In [1]: import numpy as np

In [2]: import numpy.linalg as la

In [3]: np.set_printoptions(suppress=True, linewidth=120)

In [4]: mat = np.array([[0.7, 0.3, 0.0, 1.0, -0.9, -0.3, -0.7, 0.6, -0.5, -0.2, -0.7, -0.2, -0.6, 0.1, -0.5],
   ...:     [0.5, 1.9, -0.5, 0.3, 1.1, 0.2, -0.6, 1.8, -0.7, -1.1, -0.5, 0.5, 0.0, -0.1, 0.0],
   ...:     [0.7, 2.0, 0.4, -0.5, -2.2, 0.4, 0.5, 0.4, -1.7, 0.0, -0.1, -1.4, 1.9, 1.1, -2.0],
   ...:     [-1.5, -0.5, -0.5, 0.8, 2.4, -1.9, -0.7, 0.6, 0.6, -1.4, -1.1, -0.5, -1.0, 0.8, -0.4],
   ...:     [-0.4, -1.7, 0.2, 2.5, -1.0, -1.9, -1.0, -0.2, -2.0, 1.6, -0.3, 0.8, 0.8, 0.6, -0.8],
   ...:     [-0.9, 0.0, 1.4, 1.0, 1.0, 0.0, 0.0, -1.0, 0.6, 1.1, 0.5, -0.2, -1.1, 0.8, -1.2]])

In [5]: mat[:, 8] *= 10

In [6]: mat
Out[6]: 
array([[  0.7,   0.3,   0. ,   1. ,  -0.9,  -0.3,  -0.7,   0.6,  -5. ,  -0.2,  -0.7,  -0.2,  -0.6,   0.1,  -0.5],
       [  0.5,   1.9,  -0.5,   0.3,   1.1,   0.2,  -0.6,   1.8,  -7. ,  -1.1,  -0.5,   0.5,   0. ,  -0.1,   0. ],
       [  0.7,   2. ,   0.4,  -0.5,  -2.2,   0.4,   0.5,   0.4, -17. ,   0. ,  -0.1,  -1.4,   1.9,   1.1,  -2. ],
       [ -1.5,  -0.5,  -0.5,   0.8,   2.4,  -1.9,  -0.7,   0.6,   6. ,  -1.4,  -1.1,  -0.5,  -1. ,   0.8,  -0.4],
       [ -0.4,  -1.7,   0.2,   2.5,  -1. ,  -1.9,  -1. ,  -0.2, -20. ,   1.6,  -0.3,   0.8,   0.8,   0.6,  -0.8],
       [ -0.9,   0. ,   1.4,   1. ,   1. ,   0. ,   0. ,  -1. ,   6. ,   1.1,   0.5,  -0.2,  -1.1,   0.8,  -1.2]])

In [7]: u, v = mat[4], mat[1]

In [8]: u @ u
Out[8]: np.float64(419.92)

In [9]: pr = (u @ v) / (u @ u) * u

In [10]: np.round(v - pr, 2)
Out[10]: array([ 0.63,  2.45, -0.56, -0.5 ,  1.42,  0.81, -0.28,  1.86, -0.58, -1.61, -0.4 ,  0.24, -0.26, -0.29,  0.26])

In [11]: np.round((v - pr) @ u, 2)
Out[11]: np.float64(0.0)

In [12]: rng = np.random.default_rng(7465)

In [13]: out = mat + rng.integers(-2, 3, (6, 1)) @ rng.integers(-2, 3, (1, 15))

In [14]: out.round(2)
Out[14]: 
array([[  1.7,  -0.7,   2. ,   3. ,  -0.9,   1.7,  -2.7,  -0.4,  -4. ,   0.8,  -1.7,  -2.2,  -0.6,  -0.9,  -0.5],
       [ -0.5,   2.9,  -2.5,  -1.7,   1.1,  -1.8,   1.4,   2.8,  -8. ,  -2.1,   0.5,   2.5,   0. ,   0.9,   0. ],
       [ -0.3,   3. ,  -1.6,  -2.5,  -2.2,  -1.6,   2.5,   1.4, -18. ,  -1. ,   0.9,   0.6,   1.9,   2.1,  -2. ],
       [ -1.5,  -0.5,  -0.5,   0.8,   2.4,  -1.9,  -0.7,   0.6,   6. ,  -1.4,  -1.1,  -0.5,  -1. ,   0.8,  -0.4],
       [  0.6,  -2.7,   2.2,   4.5,  -1. ,   0.1,  -3. ,  -1.2, -19. ,   2.6,  -1.3,  -1.2,   0.8,  -0.4,  -0.8],
       [  1.1,  -2. ,   5.4,   5. ,   1. ,   4. ,  -4. ,  -3. ,   8. ,   3.1,  -1.5,  -4.2,  -1.1,  -1.2,  -1.2]])

In [15]: np.round(out - mat, 2)
Out[15]: 
array([[ 1., -1.,  2.,  2.,  0.,  2., -2., -1.,  1.,  1., -1., -2.,  0., -1.,  0.],
       [-1.,  1., -2., -2.,  0., -2.,  2.,  1., -1., -1.,  1.,  2.,  0.,  1.,  0.],
       [-1.,  1., -2., -2.,  0., -2.,  2.,  1., -1., -1.,  1.,  2.,  0.,  1.,  0.],
       [ 0.,  0.,  0.,  0.,  0.,  0.,  0.,  0.,  0.,  0.,  0.,  0.,  0.,  0.,  0.],
       [ 1., -1.,  2.,  2.,  0.,  2., -2., -1.,  1.,  1., -1., -2.,  0., -1.,  0.],
       [ 2., -2.,  4.,  4.,  0.,  4., -4., -2.,  2.,  2., -2., -4.,  0., -2.,  0.]])

In [16]: u = np.array([-2, 3])

In [17]: np.round(np.convolve(out[0], u), 2) + 0
Out[17]: array([ -3.4,   6.5,  -6.1,   0. ,  10.8,  -6.1,  10.5,  -7.3,   6.8, -13.6,   5.8,  -0.7,  -5.4,   0. ,  -1.7,  -1.5])

In [18]: np.round(np.polyval(u, out[0]), 2)
Out[18]: array([-0.4,  4.4, -1. , -3. ,  4.8, -0.4,  8.4,  3.8, 11. ,  1.4,  6.4,  7.4,  4.2,  4.8,  4. ])

In [19]: np.round(np.cross(out[0, :3], out[4, :3]), 2)
Out[19]: array([ 3.86, -2.54, -4.17])

In [20]: def softmax(z):
    ...:     e = np.exp(z - z.max(axis=-1, keepdims=True))
    ...:     return e / e.sum(axis=-1, keepdims=True)
    ...: 

In [21]: np.round(softmax(10 * mat[1]), 2) + 0
Out[21]: array([0.  , 0.73, 0.  , 0.  , 0.  , 0.  , 0.  , 0.27, 0.  , 0.  , 0.  , 0.  , 0.  , 0.  , 0.  ])

In [22]: np.round(softmax(mat[1] + -2), 2) + 0
Out[22]: array([0.06, 0.25, 0.02, 0.05, 0.11, 0.05, 0.02, 0.23, 0.  , 0.01, 0.02, 0.06, 0.04, 0.03, 0.04])

In [23]: scores = mat @ mat.T / np.sqrt(15)

In [24]: softmax(scores).round(6).argmax(axis=1)
Out[24]: array([4, 4, 4, 3, 4, 5])

In [25]: np.round(softmax(scores + np.triu(np.full(scores.shape, -np.inf), 1)), 2) + 0
Out[25]: 
array([[1.  , 0.  , 0.  , 0.  , 0.  , 0.  ],
       [0.  , 1.  , 0.  , 0.  , 0.  , 0.  ],
       [0.  , 0.  , 1.  , 0.  , 0.  , 0.  ],
       [0.  , 0.  , 0.  , 1.  , 0.  , 0.  ],
       [0.  , 0.  , 0.  , 0.  , 1.  , 0.  ],
       [0.  , 0.  , 0.  , 0.14, 0.  , 0.86]])

In [26]: A = np.loadtxt("out3.csv", delimiter=",")

In [27]: A
Out[27]: 
array([[ -6.,   3.,   3.,  15.,   0.,   9.,  -9.,   9.,  15.,   6.,  -9., -12.,   9.],
       [ 16.,  -8.,  -8., -40.,   0., -24.,  24., -24., -40., -16.,  24.,  32., -24.],
       [-18.,   9.,   9.,  45.,   0.,  27., -27.,  27.,  45.,  18., -27., -36.,  27.],
       [ 14.,  -7.,  -7., -35.,   0., -21.,  21., -21., -35., -14.,  21.,  28., -21.],
       [-12.,   6.,   6.,  30.,   0.,  18., -18.,  18.,  30.,  12., -18., -24.,  18.],
       [-18.,   9.,   9.,  45.,   0.,  27., -27.,  27.,  45.,  18., -27., -36.,  27.],
       [-16.,   8.,   8.,  40.,   0.,  24., -24.,  24.,  40.,  16., -24., -32.,  24.],
       [ 12.,  -6.,  -6., -30.,   0., -18.,  18., -18., -30., -12.,  18.,  24., -18.],
       [-16.,   8.,   8.,  40.,   0.,  24., -24.,  24.,  40.,  16., -24., -32.,  24.],
       [ -8.,   4.,   4.,  20.,   0.,  12., -12.,  12.,  20.,   8., -12., -16.,  12.],
       [-14.,   7.,   7.,  35.,   0.,  21., -21.,  21.,  35.,  14., -21., -28.,  21.]])

In [28]: U, sigma, VT = la.svd(A)

In [29]: evecs = VT[:(sigma > 1e-8).sum()]

In [30]: x = A[8] + 2 * A[0] + rng.integers(2) * np.eye(13)[1]

In [31]: x
Out[31]: array([-28.,  14.,  14.,  70.,   0.,  42., -42.,  42.,  70.,  28., -42., -56.,  42.])

In [32]: np.round(np.diag(evecs.T @ evecs), 2)
Out[32]: array([0.03, 0.01, 0.01, 0.21, 0.  , 0.07, 0.07, 0.07, 0.21, 0.03, 0.07, 0.13, 0.07])

In [33]: round(la.norm(x - evecs.T @ evecs @ x), 2)
Out[33]: np.float64(0.0)

In [34]: round(float(np.trace(la.pinv(A) @ A)), 2)
Out[34]: 1.0

In [35]: np.round(A @ la.pinv(A) @ A, 2)
Out[35]: 
array([[ -6.,   3.,   3.,  15.,   0.,   9.,  -9.,   9.,  15.,   6.,  -9., -12.,   9.],
       [ 16.,  -8.,  -8., -40.,   0., -24.,  24., -24., -40., -16.,  24.,  32., -24.],
       [-18.,   9.,   9.,  45.,   0.,  27., -27.,  27.,  45.,  18., -27., -36.,  27.],
       [ 14.,  -7.,  -7., -35.,   0., -21.,  21., -21., -35., -14.,  21.,  28., -21.],
       [-12.,   6.,   6.,  30.,   0.,  18., -18.,  18.,  30.,  12., -18., -24.,  18.],
       [-18.,   9.,   9.,  45.,   0.,  27., -27.,  27.,  45.,  18., -27., -36.,  27.],
       [-16.,   8.,   8.,  40.,   0.,  24., -24.,  24.,  40.,  16., -24., -32.,  24.],
       [ 12.,  -6.,  -6., -30.,   0., -18.,  18., -18., -30., -12.,  18.,  24., -18.],
       [-16.,   8.,   8.,  40.,   0.,  24., -24.,  24.,  40.,  16., -24., -32.,  24.],
       [ -8.,   4.,   4.,  20.,   0.,  12., -12.,  12.,  20.,   8., -12., -16.,  12.],
       [-14.,   7.,   7.,  35.,   0.,  21., -21.,  21.,  35.,  14., -21., -28.,  21.]])

In [36]: np.unique(A.round(6), axis=0).shape
Out[36]: (9, 13)

In [37]: la.lstsq(A[:-1].T, A[-1])[2]
Out[37]: np.int32(1)

In [38]: np.abs(np.diag(la.qr(A)[1])) > 1e-9
Out[38]: array([ True, False, False, False, False, False, False, False, False, False, False])
